% python3 -q
>>> import numpy as np
>>> np.set_printoptions(precision=2, suppress=True, linewidth=140)
>>> A2 = np.array([[1]])
>>> M = np.block([[np.zeros((1, 1)), A2], [A2.T, np.zeros((1, 1))]])
>>> print(M)
[[0. 1.]
 [1. 0.]]
>>> M.sum(axis=1)
array([1., 1.])
>>> np.linalg.matrix_power(M, 100)
array([[1., 0.],
       [0., 1.]])
>>> M @ np.ones(2)
array([1., 1.])
>>> np.linalg.matrix_power(M, 2)
array([[1., 0.],
       [0., 1.]])
>>> pr = np.eye(2)[1]
>>> for _ in range(6):
...     pr = pr @ M
...     print(pr.round(2))
... 
[1. 0.]
[0. 1.]
[1. 0.]
[0. 1.]
[1. 0.]
[0. 1.]
>>> print(np.linalg.pinv(M))
[[0. 1.]
 [1. 0.]]
>>> np.linalg.svd(M, compute_uv=False)
array([1., 1.])
>>> np.linalg.norm(M, axis=0)
array([1., 1.])
>>> print(M @ M.T)
[[1. 0.]
 [0. 1.]]
>>> arr = np.load("dump.npy")
>>> arr
array([[ 4,  5,  6,  7],
       [ 8,  9, 10, 11],
       [12, 13, 14, 15],
       [16, 17, 18, 19],
       [20, 21, 22, 23]])
>>> # looks like rank 2
>>> ev, V = np.linalg.eigh(M)
>>> np.round(V.T @ M @ V, 2) + 0
array([[-1.,  0.],
       [ 0.,  1.]])
>>> np.linalg.eigvalsh(M + 2 * np.eye(2))
array([1., 3.])
>>> A2 = np.array([[1], [5], [-3]])
>>> W0 = np.block([[np.zeros((3, 3)), A2], [A2.T, np.zeros((1, 1))]])
>>> W0
array([[ 0.,  0.,  0.,  1.],
       [ 0.,  0.,  0.,  5.],
       [ 0.,  0.,  0., -3.],
       [ 1.,  5., -3.,  0.]])
>>> # null space of dimension 2
>>> Uu, sigma, vt = np.linalg.svd(W0, full_matrices=False)
>>> np.round(vt @ vt.T, 2) + 0
array([[1., 0., 0., 0.],
       [0., 1., 0., 0.],
       [0., 0., 1., 0.],
       [0., 0., 0., 1.]])
>>> np.allclose(Uu * sigma @ vt, W0)
True
>>> np.cumsum(sigma ** 2) / np.sum(sigma ** 2)
array([0.5, 1. , 1. , 1. ])
>>> ev, V = np.linalg.eigh(W0)
>>> x = np.array([2, 3, 2, 1])
>>> np.round(np.linalg.eigvalsh(W0[1:, 1:]), 2) + 0
array([-5.83,  0.  ,  5.83])
>>> round(float(x @ W0 @ x / (x @ x)), 2), round(ev[0], 2), np.round(ev[-1], 2)
(1.22, np.float64(-5.92), np.float64(5.92))
>>> V * np.maximum(ev, 0) @ V.T
array([[ 0.08,  0.42, -0.25,  0.5 ],
       [ 0.42,  2.11, -1.27,  2.5 ],
       [-0.25, -1.27,  0.76, -1.5 ],
       [ 0.5 ,  2.5 , -1.5 ,  2.96]])
>>> A = np.load("block11.npy")
>>> A
array([[0.5 , 0.5 , 0.  , 0.  ],
       [0.  , 0.5 , 0.  , 0.5 ],
       [0.  , 0.  , 0.5 , 0.5 ],
       [0.25, 0.25, 0.  , 0.5 ]])
>>> # a transition matrix
>>> u, v = A[2], A[3]
>>> u @ u
np.float64(0.5)
>>> u @ v
np.float64(0.25)
>>> pr = (u @ v) / (u @ u) * u
>>> np.outer(u, v)
array([[0.  , 0.  , 0.  , 0.  ],
       [0.  , 0.  , 0.  , 0.  ],
       [0.12, 0.12, 0.  , 0.25],
       [0.12, 0.12, 0.  , 0.25]])
>>> np.linalg.matrix_rank(np.outer(u, v))
np.int64(1)
>>> (v - pr) @ u
np.float64(0.0)
>>> v - pr
array([ 0.25,  0.25, -0.25,  0.25])
>>> w1 = np.array([[3, 3], [2, 5], [1, 5], [4, 3]])
>>> coef = np.array([3, 2])
>>> hid = np.maximum(A @ w1 + coef, 0)
>>> (hid > 0).astype(int)
array([[1, 1],
       [1, 1],
       [1, 1],
       [1, 1]])
>>> Z = np.array([[4, 4], [5, 2]])
>>> hid @ Z
array([[52. , 34. ],
       [54. , 36. ],
       [52. , 34. ],
       [52.5, 36. ]])
>>> print((hid @ Z).round(6).argmax(axis=1))
[0 0 0 0]
>>> print(A.reshape(-1, 2))
[[0.5  0.5 ]
 [0.   0.  ]
 [0.   0.5 ]
 [0.   0.5 ]
 [0.   0.  ]
 [0.5  0.5 ]
 [0.25 0.25]
 [0.   0.5 ]]
>>> print(A.ravel(order="F"))
[0.5  0.   0.   0.25 0.5  0.5  0.   0.25 0.   0.   0.5  0.   0.   0.5  0.5  0.5 ]
>>> blk = A.reshape(4, 2, -1)
>>> blk.shape
(4, 2, 2)
>>> np.einsum("ihd,jhd->hij", blk, blk).shape
(2, 4, 4)
>>> blk.transpose(1, 0, 2)
array([[[0.5 , 0.5 ],
        [0.  , 0.5 ],
        [0.  , 0.  ],
        [0.25, 0.25]],

       [[0.  , 0.  ],
        [0.  , 0.5 ],
        [0.5 , 0.5 ],
        [0.  , 0.5 ]]])
>>> rng = np.random.default_rng(807756)
>>> labels = rng.permutation(4)
>>> A2 = A[:, labels] * rng.choice([-1, 1], 4)
>>> print(A2)
[[-0.5   0.    0.5   0.  ]
 [-0.5   0.    0.    0.5 ]
 [-0.    0.5   0.    0.5 ]
 [-0.25  0.    0.25  0.5 ]]
>>> Uu, _, vt = np.linalg.svd(A.T @ A2)
>>> labels
array([1, 2, 0, 3])
>>> np.round(Uu @ vt, 2) + 0
array([[ 0.,  0.,  1.,  0.],
       [-1.,  0.,  0.,  0.],
       [ 0.,  1.,  0.,  0.],
       [ 0.,  0.,  0.,  1.]])
>>> th = np.radians(120)
>>> r_ = np.eye(4)
>>> r_[3, 3] = r_[2, 2] = np.cos(th)
>>> r_[3, 2], r_[2, 3] = -np.sin(th), np.sin(th)
>>> r_
array([[ 1.  ,  0.  ,  0.  ,  0.  ],
       [ 0.  ,  1.  ,  0.  ,  0.  ],
       [ 0.  ,  0.  , -0.5 ,  0.87],
       [ 0.  ,  0.  , -0.87, -0.5 ]])
>>> A2 = A @ r_.T
>>> np.abs(A2 - A).max(axis=0)
array([0.  , 0.  , 0.43, 1.18])
>>> round(float(np.linalg.det(r_)), 2), np.round(np.trace(r_), 2)
(1.0, np.float64(1.0))
>>> print(A2)
[[ 0.5   0.5   0.    0.  ]
 [ 0.    0.5   0.43 -0.25]
 [ 0.    0.    0.18 -0.68]
 [ 0.25  0.25  0.43 -0.25]]
>>> E = np.loadtxt("layer16.csv", delimiter=",")
>>> print(E)
[[-0.4 -0.3  0.1  0.7]
 [ 0.1 -0.8  1.5  0.7]
 [-0.3  1.4 -1.3  0. ]
 [-1.6  1.   0.9  0.4]
 [-0.9  2.2 -1.  -1. ]
 [-1.3  1.2  1.6 -0.1]]
>>> O, V = np.linalg.qr(E[:, :1])[0], np.linalg.qr(E[:, 1:])[0]
>>> sigma = np.linalg.svd(O.T @ V, compute_uv=False)
>>> round(np.linalg.norm(O @ O.T - V @ V.T, 2), 2)
np.float64(1.0)
>>> np.degrees(np.arccos(sigma.clip(0, 1)))
array([16.17])
>>> def softmax(z):
...     e = np.exp(z - z.max(axis=-1, keepdims=True))
...     return e / e.sum(axis=-1, keepdims=True)
... 
>>> softmax(E[1] + -1)
array([0.14, 0.06, 0.56, 0.25])
>>> scores = E @ E.T / np.sqrt(4)
>>> softmax(scores).round(6).argmax(axis=1)
array([1, 1, 4, 5, 4, 5])
>>> np.round(softmax(scores + np.triu(np.full(scores.shape, -np.inf), 1)), 2) + 0
array([[1.  , 0.  , 0.  , 0.  , 0.  , 0.  ],
       [0.22, 0.78, 0.  , 0.  , 0.  , 0.  ],
       [0.11, 0.03, 0.86, 0.  , 0.  , 0.  ],
       [0.1 , 0.1 , 0.1 , 0.69, 0.  , 0.  ],
       [0.01, 0.  , 0.17, 0.05, 0.76, 0.  ],
       [0.03, 0.05, 0.03, 0.3 , 0.09, 0.5 ]])
>>> softmax(scores)[1] @ E
array([-0.46, -0.06,  1.15,  0.48])
>>> data = np.load("arr.npy")
>>> data
array([[13., -3., -9.,  0., -9.,  0.],
       [-3.,  5.,  3.,  0.,  3.,  0.],
       [-9.,  3., 13.,  0.,  9.,  0.],
       [ 0.,  0.,  0.,  4.,  0.,  0.],
       [-9.,  3.,  9.,  0., 13.,  0.],
       [ 0.,  0.,  0.,  0.,  0.,  4.]])
>>> # symmetric
>>> ev, V = np.linalg.eigh(data)
>>> print(np.round(V.T @ data @ V, 2) + 0)
[[ 4.  0.  0.  0.  0.  0.]
 [ 0.  4.  0.  0.  0.  0.]
 [ 0.  0.  4.  0.  0.  0.]
 [ 0.  0.  0.  4.  0.  0.]
 [ 0.  0.  0.  0.  4.  0.]
 [ 0.  0.  0.  0.  0. 32.]]
>>> np.linalg.svd(data, compute_uv=False)
array([32.,  4.,  4.,  4.,  4.,  4.])
>>> np.linalg.eigvalsh(data @ data)
array([  16.,   16.,   16.,   16.,   16., 1024.])
>>> np.linalg.eigvalsh(data + -1 * np.eye(6))
array([ 3.,  3.,  3.,  3.,  3., 31.])
>>> A2 = np.array([[3], [2], [-4], [3], [-4], [1]])
>>> Z = np.array([[0, 0, 2, 0, 1]])
>>> X = A2 @ Z + 0.05 * rng.normal(size=(6, 5))
>>> print(X.round(2) + 0)
[[ 0.06  0.05  5.98  0.01  2.98]
 [-0.04 -0.04  3.95  0.06  1.92]
 [-0.05  0.04 -8.06 -0.02 -4.01]
 [-0.03  0.    6.04 -0.05  2.94]
 [-0.1  -0.06 -8.06 -0.08 -3.92]
 [ 0.01 -0.02  2.03 -0.04  1.  ]]
>>> A2 = np.c_[X[:, :4] @ np.array([[0, 0, 3, 1], [2, 3, 0, 0], [0, 1, 0, 2], [2, 0, 2, 1]]), np.array([-2, -1, -2, 1, -1, -2])]
>>> print(A2)
[[  0.11   6.12   0.19  12.02  -2.  ]
 [  0.04   3.84  -0.02   7.92  -1.  ]
 [  0.03  -7.95  -0.2  -16.19  -2.  ]
 [ -0.11   6.03  -0.21  11.99   1.  ]
 [ -0.3   -8.25  -0.47 -16.3   -1.  ]
 [ -0.12   1.96  -0.04   4.04  -2.  ]]
>>> np.linalg.matrix_rank(np.c_[X, A2])
np.int64(6)
>>> np.linalg.norm(np.linalg.qr(X)[0].T @ A2, axis=0) ** 2 / ((A2 ** 2).sum(axis=0) + 1e-12)
array([1.  , 1.  , 1.  , 1.  , 0.12])
>>> np.round(np.linalg.lstsq(X, A2[:, 0])[0], 2) + 0
array([0., 2., 0., 2., 0.])
